In [1]: import numpy as np

In [2]: import numpy.linalg as la

In [3]: np.set_printoptions(precision=3, suppress=True, linewidth=100)

In [4]: feats = 0.9 ** np.abs(np.subtract.outer(np.arange(3), np.arange(3)))

In [5]: feats
Out[5]: 
array([[1.  , 0.9 , 0.81],
       [0.9 , 1.  , 0.9 ],
       [0.81, 0.9 , 1.  ]])

In [6]: # equal to its transpose

In [7]: vals, vecs = la.eigh(feats)

In [8]: x0 = np.array([3, 1, -5])

In [9]: vecs * np.maximum(vals, 0) @ vecs.T
Out[9]: 
array([[1.  , 0.9 , 0.81],
       [0.9 , 1.  , 0.9 ],
       [0.81, 0.9 , 1.  ]])

In [10]: rng = np.random.default_rng(9820)

In [11]: idx = rng.integers(0, 3, 4)

In [12]: data = np.array([[1, 1, 3, 2], [3, 3, 0, 2], [1, 0, 1, 3], [0, 3, 0, 0]]) * (idx[:, None] == idx)

In [13]: data
Out[13]: 
array([[1, 0, 0, 2],
       [0, 3, 0, 0],
       [0, 0, 1, 0],
       [0, 0, 0, 0]])

In [14]: # looks like rank 3

In [15]: np.round(la.det(data), 3)
Out[15]: np.float64(0.0)

In [16]: (data - data.T) / 2
Out[16]: 
array([[ 0.,  0.,  0.,  1.],
       [ 0.,  0.,  0.,  0.],
       [ 0.,  0.,  0.,  0.],
       [-1.,  0.,  0.,  0.]])

In [17]: np.round(np.abs(la.eigvals(data)).max(), 3)
Out[17]: np.float64(3.0)

In [18]: data @ data
Out[18]: 
array([[1, 0, 0, 2],
       [0, 9, 0, 0],
       [0, 0, 1, 0],
       [0, 0, 0, 0]])

In [19]: cov = data.T @ data

In [20]: la.svd(data, compute_uv=False) ** 2
Out[20]: array([9., 5., 1., 0.])

In [21]: np.allclose(cov, cov.T)
Out[21]: True

In [22]: np.trace(cov), (data ** 2).sum()
Out[22]: (np.int64(15), np.int64(15))

In [23]: la.matrix_rank(cov)
Out[23]: np.int64(3)

In [24]: x0 = np.array([1, -3, 0, 2])

In [25]: h1 = np.maximum(data @ x0, 0)

In [26]: np.maximum(data @ (3 * x0), 0)
Out[26]: array([15,  0,  0,  0])

In [27]: np.maximum(data @ x0, 0) - np.maximum(-data @ x0, 0)
Out[27]: array([ 5, -9,  0,  0])

In [28]: data * (h1 > 1e-9)[:, None]
Out[28]: 
array([[1, 0, 0, 2],
       [0, 0, 0, 0],
       [0, 0, 0, 0],
       [0, 0, 0, 0]])

In [29]: np.flatnonzero(h1 > 1e-9)
Out[29]: array([0])

In [30]: B = data + rng.integers(-2, 3, (4, 3)) @ rng.integers(-2, 3, (3, 4))

In [31]: B
Out[31]: 
array([[-1, -4,  5,  0],
       [ 2,  7, -5,  2],
       [-2, -2, -5, -4],
       [-2, -4,  5, -2]])

In [32]: np.round(la.svd(B - data, compute_uv=False), 3) + 0
Out[32]: array([12.261,  7.529,  0.   ,  0.   ])

In [33]: mat = np.array([[0.2, -0.9, 0.0],
    ...:     [-1.9, -0.2, 0.3],
    ...:     [0.6, 0.8, -1.9],
    ...:     [-0.6, 0.2, -1.4],
    ...:     [-0.3, 0.5, 0.3],
    ...:     [-0.5, -0.3, 0.6],
    ...:     [-0.5, -0.6, 0.1],
    ...:     [0.1, -2.1, -1.4],
    ...:     [-0.6, 0.5, 0.5],
    ...:     [-0.2, -0.4, 1.9],
    ...:     [1.2, -1.1, 0.1],
    ...:     [-6.0, -1.2, -1.8],
    ...:     [-0.4, 0.8, -0.6]])

In [34]: np.unique(data.round(6), axis=0).shape
Out[34]: (4, 4)

In [35]: data @ la.pinv(data) @ data
Out[35]: 
array([[1., 0., 0., 2.],
       [0., 3., 0., 0.],
       [0., 0., 1., 0.],
       [0., 0., 0., 0.]])

In [36]: la.lstsq(data[:-1].T, data[-1])[2]
Out[36]: np.int32(3)

In [37]: np.abs(np.diag(la.qr(data)[1])) > 1e-9
Out[37]: array([ True,  True,  True, False])

In [38]: m1 = np.loadtxt("arr.csv", delimiter=",")

In [39]: m1
Out[39]: 
array([[-1.1,  0. ,  1.3],
       [ 1. , -0.9, -0.9],
       [-0.6,  0.1,  0.4],
       [ 0.8, -0.6,  0.6],
       [-0.9, -0.8,  0.9],
       [ 0.1,  1. ,  0.4],
       [-0.8, -1.2,  0.6],
       [-0.5, -1.2, -0.4],
       [-1.9, -0.5, -2.1],
       [-1.2, -0.6, -0.8],
       [ 0.2, -1.3,  1. ],
       [-2.1,  0. ,  0.6],
       [ 0.4,  1.1, -0.6],
       [ 0.1,  1. ,  1.8],
       [-0.9, -0.1,  0.3],
       [ 0.6,  1.9,  1. ],
       [-0.2,  0.5,  1.4],
       [-0.2, -1.6,  0.6],
       [ 2.5,  0.6, -0.9],
       [ 0.9,  0.3,  0.3],
       [ 0.9,  0. ,  0.1],
       [-7.5,  3. ,  1.5],
       [ 1. , -0.7, -0.7],
       [ 0.3, -0.8,  0.3],
       [-0.1, -1. , -1.3]])

In [40]: Ac = (m1 - m1.mean(axis=0)) / m1.std(axis=0)

In [41]: np.argwhere(np.abs(Ac) > 2)
Out[41]: 
array([[ 8,  2],
       [21,  0],
       [21,  1]])

In [42]: Ac.std(axis=0)
Out[42]: array([1., 1., 1.])

In [43]: b = la.lstsq(np.delete(Ac, 1, axis=1), Ac[:, 1])[0]

In [44]: b
Out[44]: array([-0.31 ,  0.274])

In [45]: round(float(1 - np.var(Ac[:, 1] - np.delete(Ac, 1, axis=1) @ b)), 3)
Out[45]: 0.217

In [46]: np.abs(b).argmax()
Out[46]: np.int64(0)
